% ipython --no-banner

In [1]: import numpy as np

In [2]: import numpy.linalg as la

In [3]: np.set_printoptions(suppress=True, linewidth=200)

In [4]: A = np.loadtxt("block1.csv", delimiter=",")

In [5]: print(A)
[[1.   0.7  0.49]
 [0.7  1.   0.7 ]
 [0.49 0.7  1.  ]]

In [6]: rng = np.random.default_rng(6620)

In [7]: z = rng.permutation(3)

In [8]: other = A[:, z] * rng.choice([-1, 1], 3)

In [9]: print(other)
[[-0.49 -0.7  -1.  ]
 [-0.7  -1.   -0.7 ]
 [-1.   -0.7  -0.49]]

In [10]: left, _, VT = la.svd(A.T @ other)

In [11]: print(np.round(left @ VT, 3) + 0)
[[ 0.  0. -1.]
 [ 0. -1.  0.]
 [-1.  0.  0.]]

In [12]: z = rng.permutation(3)

In [13]: print(z)
[0 2 1]

In [14]: other = A[z][:, z]

In [15]: print(np.allclose(other, A))
False

In [16]: print(np.trace(other))
3.0

In [17]: arr = np.load("dump.npy")

In [18]: print(arr)
[[0 0 0 0 0 1 0]
 [0 0 0 0 0 0 1]
 [0 0 0 1 0 0 0]
 [0 0 0 0 1 0 0]
 [1 0 0 0 0 0 0]
 [0 1 0 0 0 0 0]
 [0 0 1 0 0 0 0]]

In [19]: vec = np.array([-4, -4, -5, 4, -1, 0, -5])

In [20]: print(np.round(la.inv(arr), 3))
[[0. 0. 0. 0. 1. 0. 0.]
 [0. 0. 0. 0. 0. 1. 0.]
 [0. 0. 0. 0. 0. 0. 1.]
 [0. 0. 1. 0. 0. 0. 0.]
 [0. 0. 0. 1. 0. 0. 0.]
 [1. 0. 0. 0. 0. 0. 0.]
 [0. 1. 0. 0. 0. 0. 0.]]

In [21]: print(7 - la.matrix_rank(arr - np.eye(7), tol=1e-8))
1

In [22]: print(round(la.det(arr), 3))
1.0

In [23]: print(round(float(np.abs(la.eigvals(arr)).max()), 3))
1.0

In [24]: print(arr @ arr)
[[0 1 0 0 0 0 0]
 [0 0 1 0 0 0 0]
 [0 0 0 0 1 0 0]
 [1 0 0 0 0 0 0]
 [0 0 0 0 0 1 0]
 [0 0 0 0 0 0 1]
 [0 0 0 1 0 0 0]]

In [25]: print(np.allclose(arr @ arr.T, arr.T @ arr))
True

In [26]: print((arr + arr.T) / 2)
[[0.  0.  0.  0.  0.5 0.5 0. ]
 [0.  0.  0.  0.  0.  0.5 0.5]
 [0.  0.  0.  0.5 0.  0.  0.5]
 [0.  0.  0.5 0.  0.5 0.  0. ]
 [0.5 0.  0.  0.5 0.  0.  0. ]
 [0.5 0.5 0.  0.  0.  0.  0. ]
 [0.  0.5 0.5 0.  0.  0.  0. ]]

In [27]: assert arr == arr.T
---------------------------------------------------------------------------
ValueError                                Traceback (most recent call last)
Cell In[27], line 1
----> 1 assert arr == arr.T

ValueError: The truth value of an array with more than one element is ambiguous. Use a.any() or a.all()

In [28]: other = la.inv(arr)

In [29]: print(np.round(la.inv(other), 3))
[[0. 0. 0. 0. 0. 1. 0.]
 [0. 0. 0. 0. 0. 0. 1.]
 [0. 0. 0. 1. 0. 0. 0.]
 [0. 0. 0. 0. 1. 0. 0.]
 [1. 0. 0. 0. 0. 0. 0.]
 [0. 1. 0. 0. 0. 0. 0.]
 [0. 0. 1. 0. 0. 0. 0.]]

In [30]: print(round(la.cond(arr), 3))
1.0

In [31]: print(round(la.det(arr) * la.det(other), 3))
1.0

In [32]: print(other)
[[0. 0. 0. 0. 1. 0. 0.]
 [0. 0. 0. 0. 0. 1. 0.]
 [0. 0. 0. 0. 0. 0. 1.]
 [0. 0. 1. 0. 0. 0. 0.]
 [0. 0. 0. 1. 0. 0. 0.]
 [1. 0. 0. 0. 0. 0. 0.]
 [0. 1. 0. 0. 0. 0. 0.]]

In [33]: u = np.array([1, 0, 2, 0, 3, 1, 2])

In [34]: other = arr + np.outer(u, np.eye(7)[1])

In [35]: print(la.matrix_rank(other - arr))
1

In [36]: F = np.load("a.npy")

In [37]: print(F)
[[ 2.394 -1.494  0.094 -0.803  1.653]
 [-6.11  -1.64  -7.393 -0.794  0.505]
 [-4.288  2.86  -4.147  0.744 -0.491]
 [ 4.4    4.81   2.01   0.811  1.938]
 [ 3.8    6.024  4.08   1.896  0.708]
 [-2.954  5.306 -3.838  1.234  0.34 ]
 [ 1.584  0.797 -1.656 -0.041  1.572]
 [-3.494  0.961 -5.919  0.593  1.973]
 [ 1.318 -0.996 -0.233  0.143  0.582]
 [ 0.727  7.276  1.079  2.143 -0.058]
 [-2.233  2.194 -2.787  1.089  0.822]
 [ 1.305  0.949 -1.666  0.659  2.34 ]
 [-2.21   3.541 -3.484  1.213  1.184]
 [ 4.156 -4.358  0.501 -1.779  2.45 ]
 [ 1.933  3.448 -1.134  1.405  2.331]
 [ 2.214 10.995  3.684  3.14  -0.456]
 [-5.197 10.279 -3.478  3.433  0.075]
 [ 2.042  7.545  1.376  2.753  0.991]
 [-0.564  0.034 -4.348 -0.437  2.169]
 [ 4.58  -2.485  1.062 -0.59   1.559]
 [-0.379  6.525  1.07   1.764 -0.37 ]
 [ 1.723  4.784  2.575  1.761  0.418]
 [ 3.957 -5.498 -1.196 -1.23   3.241]
 [ 3.343  6.304  3.41   1.745  1.081]]

In [38]: cen = F - F.mean(axis=0)

In [39]: V = la.svd(cen)[2][:3]

In [40]: other = cen - cen @ V.T @ V

In [41]: print(np.round(np.diag(V.T @ V), 3))
[0.744 0.905 0.763 0.091 0.497]

In [42]: print(round(float(la.norm(other) / la.norm(cen)), 3))
0.068

In [43]: M = np.loadtxt("w.csv", delimiter=",")

In [44]: print(M.round(3))
[[ 1.049 -2.289  1.905  0.055 -0.978]
 [-2.289  1.027 -2.922 -0.354 -3.211]
 [ 1.905 -2.922  3.586  1.446  0.681]
 [ 0.055 -0.354  1.446  3.477  0.024]
 [-0.978 -3.211  0.681  0.024  2.862]]

In [45]: left, sv, VT = la.svd(M)

In [46]: V = VT[:(sv > 1e-8).sum()]

In [47]: vec = M[4] + -2 * M[2] + rng.integers(2) * np.eye(5)[2]

In [48]: print(vec.round(3))
[-4.787  2.632 -6.491 -2.869  1.5  ]

In [49]: print(np.allclose(V.T @ V @ vec, vec))
True

In [50]: print(round(la.norm(vec - V.T @ V @ vec), 3))
0.0

In [51]: left, sv, VT = la.svd(M)

In [52]: print(np.argmax(sv[:-1] / (sv[1:] + 1e-6)) + 1)
4

In [53]: other = left[:, :4] @ np.diag(sv[:4]) @ VT[:4]

In [54]: print(other.round(3))
[[ 1.049 -2.289  1.905  0.055 -0.978]
 [-2.289  1.027 -2.922 -0.354 -3.211]
 [ 1.905 -2.922  3.586  1.446  0.681]
 [ 0.055 -0.354  1.446  3.477  0.024]
 [-0.978 -3.211  0.681  0.024  2.862]]

In [55]: print(la.matrix_rank(M, rtol=0.05))
4

In [56]: W = np.array([[1, 0, -2, -1],
    ...:     [-2, 2, 1, 2],
    ...:     [-1, 0, 0, -2],
    ...:     [-1, 2, 1, -1],
    ...:     [2, 0, 1, -1]])

In [57]: beta = np.array([2, -1, -3, 0])

In [58]: H = np.maximum(M @ W + beta, 0)

In [59]: print(la.matrix_rank(H))
3

In [60]: print(H.round(3))
[[ 3.712  0.     0.     0.   ]
 [ 0.     0.346  0.    13.75 ]
 [ 6.078  0.     0.     0.   ]
 [ 0.     5.247  0.037  0.   ]
 [12.462  0.     0.     0.   ]]

In [61]: W2 = np.array([[3, 8, 3], [0, 9, 7], [9, 8, 2], [1, 9, 5]])

In [62]: print((H @ W2).round(6).argmax(axis=1))
[1 1 1 1 1]

In [63]: print(W @ W2)
[[-16 -17  -6]
 [  5  28  20]
 [ -5 -26 -13]
 [  5   9   8]
 [ 14  15   3]]

In [64]: print(np.all(la.eigvalsh(M) > 0))
False

In [65]: print([round(float(la.det(M[:i, :i])), 2) + 0 for i in range(1, 6)])
[1.05, -4.17, -2.13, -0.67, 0.0]

In [66]: print(np.round(la.norm(M), 3))
9.899

In [67]: print(la.matrix_rank(M))
4

In [68]: la.rank(M)
---------------------------------------------------------------------------
AttributeError                            Traceback (most recent call last)
Cell In[68], line 1
----> 1 la.rank(M)

AttributeError: module 'numpy.linalg' has no attribute 'rank'

In [69]: print(np.unravel_index(np.abs(M).argmax(), M.shape))
(np.int64(2), np.int64(2))

In [70]: print(np.round(M.sum(axis=0), 3))
[-0.258 -7.749  4.697  4.649 -0.622]

In [71]: print(np.round(M.mean(axis=0), 3))
[-0.052 -1.55   0.939  0.93  -0.124]

In [72]: print(np.round(la.svd(M, compute_uv=False), 3) + 0)
[8. 4. 3. 3. 0.]

In [73]: M[:, 5]
---------------------------------------------------------------------------
IndexError                                Traceback (most recent call last)
Cell In[73], line 1
----> 1 M[:, 5]

IndexError: index 5 is out of bounds for axis 1 with size 5

In [74]: np.zeros(5, 5)
---------------------------------------------------------------------------
TypeError                                 Traceback (most recent call last)
Cell In[74], line 1
----> 1 np.zeros(5, 5)

TypeError: Cannot interpret '5' as a data type
